$ python3 -q
>>> import numpy as np
>>> np.set_printoptions(suppress=True, linewidth=140)
>>> def tidy(a):
...     return np.round(a, 3) + 0
... 
>>> M = np.array([[-3, -2, 2, -2],
...     [-3, -2, 1, 1],
...     [-2, 3, 0, 3],
...     [-3, 2, -2, 0],
...     [3, 2, 0, 0]])
>>> M[:, 2] = 2 * M[:, 1]
>>> M
array([[-3, -2, -4, -2],
       [-3, -2, -4,  1],
       [-2,  3,  6,  3],
       [-3,  2,  4,  0],
       [ 3,  2,  4,  0]])
>>> rank = np.linalg.matrix_rank(M)
>>> rank
np.int64(3)
>>> ns = np.linalg.svd(M)[2][rank:].T
>>> np.allclose(M @ ns, 0)
True
>>> tidy(M @ ns)
array([[0.],
       [0.],
       [0.],
       [0.],
       [0.]])
>>> np.linalg.matrix_rank(M.T @ M), np.linalg.matrix_rank(M @ M.T)
(np.int64(3), np.int64(3))
>>> [int(np.linalg.matrix_rank(M[:, :j + 1])) for j in range(4)]
[1, 2, 2, 3]
>>> [int(np.linalg.matrix_rank(np.delete(M, i, axis=0))) for i in range(5)]
[3, 3, 3, 3, 3]
>>> np.allclose(M[:-1].T @ np.linalg.lstsq(M[:-1].T, M[-1])[0], M[-1])
True
>>> tidy(np.trace(np.linalg.pinv(M) @ M))
np.float64(3.0)
>>> np.abs(np.diag(np.linalg.qr(M)[1])) > 1e-9
array([ True,  True, False,  True])
>>> try:
...     np.linalg.inv(M)
... except np.linalg.LinAlgError as e:
...     print(repr(e))
... 
LinAlgError('Last 2 dimensions of the array must be square')
>>> np.linalg.lstsq(M[:-1].T, M[-1])[2]
np.int32(3)
>>> data = np.load("x.npy")
>>> data
array([[ 0,  1, -5, -2,  0,  3],
       [ 0,  0, -5,  4,  1,  5],
       [ 0,  0,  0, -2,  4,  4],
       [ 0,  0,  0,  0, -4,  1],
       [ 0,  0,  0,  0,  0, -1],
       [ 0,  0,  0,  0,  0,  0]])
>>> rank = np.linalg.matrix_rank(data)
>>> rank
np.int64(5)
>>> ns = np.linalg.svd(data)[2][rank:].T
>>> [int(np.linalg.matrix_rank(data[:i])) for i in range(1, len(data) + 1)]
[1, 2, 3, 4, 5, 5]
>>> np.allclose(data @ ns, 0)
True
>>> [int(np.linalg.matrix_rank(data[:, :j + 1])) for j in range(6)]
[0, 1, 2, 3, 4, 5]
>>> ns.shape
(6, 1)
>>> [int(np.linalg.matrix_rank(np.delete(data, i, axis=0))) for i in range(6)]
[4, 4, 4, 4, 4, 5]
>>> data @ ns
array([[0.],
       [0.],
       [0.],
       [0.],
       [0.],
       [0.]])
>>> tidy(np.linalg.norm(M, 2) / np.linalg.norm(M))
np.float64(0.858)
>>> np.linalg.matrix_rank(M, rtol=0.1)
np.int64(3)
>>> [round(float(x), 3) for x in np.linalg.svd(M, compute_uv=False)[:3]]
[11.485, 6.273, 2.782]
>>> np.linalg.cond(M) > 100
np.True_
>>> J = np.load("run19.npy")
>>> J
array([[1.   , 0.   , 0.   ],
       [0.   , 0.5  , 0.5  ],
       [0.333, 0.   , 0.667]])
>>> B = np.array([[3, -2], [-3, 2], [2, 1]])
>>> np.linalg.matrix_rank(np.vstack([J, B.T]))
np.int64(3)
>>> np.einsum("ij->j", J)
array([1.333, 0.5  , 1.167])
>>> tidy(np.einsum("ik,kj->ji", J, B))
array([[ 3.   , -0.5  ,  2.333],
       [-2.   ,  1.5  ,  0.001]])
>>> np.vstack([J, B.T]).shape
(5, 3)
>>> tidy(J @ B)
array([[ 3.   , -2.   ],
       [-0.5  ,  1.5  ],
       [ 2.333,  0.001]])
